% python3 -q
>>> import numpy as np
>>> np.set_printoptions(precision=2, suppress=True, linewidth=100, sign=" ")
>>> F = np.loadtxt("data.csv", delimiter=",")
>>> F
array([[ 4.,  1.,  1.,  1.,  1.,  1.,  1.,  1.,  1.,  1.,  1.],
       [ 1.,  4.,  1.,  1.,  1.,  1.,  1.,  1.,  1.,  1.,  1.],
       [ 1.,  1.,  4.,  1.,  1.,  1.,  1.,  1.,  1.,  1.,  1.],
       [ 1.,  1.,  1.,  4.,  1.,  1.,  1.,  1.,  1.,  1.,  1.],
       [ 1.,  1.,  1.,  1.,  4.,  1.,  1.,  1.,  1.,  1.,  1.],
       [ 1.,  1.,  1.,  1.,  1.,  4.,  1.,  1.,  1.,  1.,  1.],
       [ 1.,  1.,  1.,  1.,  1.,  1.,  4.,  1.,  1.,  1.,  1.],
       [ 1.,  1.,  1.,  1.,  1.,  1.,  1.,  4.,  1.,  1.,  1.],
       [ 1.,  1.,  1.,  1.,  1.,  1.,  1.,  1.,  4.,  1.,  1.],
       [ 1.,  1.,  1.,  1.,  1.,  1.,  1.,  1.,  1.,  4.,  1.],
       [ 1.,  1.,  1.,  1.,  1.,  1.,  1.,  1.,  1.,  1.,  4.]])
>>> f = np.array([-1, 0, 2, -1, 0, 1, -1, 2, -1, -1, 1])
>>> M2 = F + np.outer(f, np.eye(11)[10])
>>> M2
array([[ 4.,  1.,  1.,  1.,  1.,  1.,  1.,  1.,  1.,  1.,  0.],
       [ 1.,  4.,  1.,  1.,  1.,  1.,  1.,  1.,  1.,  1.,  1.],
       [ 1.,  1.,  4.,  1.,  1.,  1.,  1.,  1.,  1.,  1.,  3.],
       [ 1.,  1.,  1.,  4.,  1.,  1.,  1.,  1.,  1.,  1.,  0.],
       [ 1.,  1.,  1.,  1.,  4.,  1.,  1.,  1.,  1.,  1.,  1.],
       [ 1.,  1.,  1.,  1.,  1.,  4.,  1.,  1.,  1.,  1.,  2.],
       [ 1.,  1.,  1.,  1.,  1.,  1.,  4.,  1.,  1.,  1.,  0.],
       [ 1.,  1.,  1.,  1.,  1.,  1.,  1.,  4.,  1.,  1.,  3.],
       [ 1.,  1.,  1.,  1.,  1.,  1.,  1.,  1.,  4.,  1.,  0.],
       [ 1.,  1.,  1.,  1.,  1.,  1.,  1.,  1.,  1.,  4.,  0.],
       [ 1.,  1.,  1.,  1.,  1.,  1.,  1.,  1.,  1.,  1.,  5.]])
>>> np.linalg.matrix_rank(np.linalg.inv(M2) - np.linalg.inv(F), tol=1e-8)
np.int64(1)
>>> np.round(np.linalg.det(M2) / np.linalg.det(F), 2), round(1 + np.linalg.solve(F, f)[10], 2)
(np.float64(1.31), np.float64(1.31))
>>> np.linalg.matrix_rank(M2 - F)
np.int64(1)
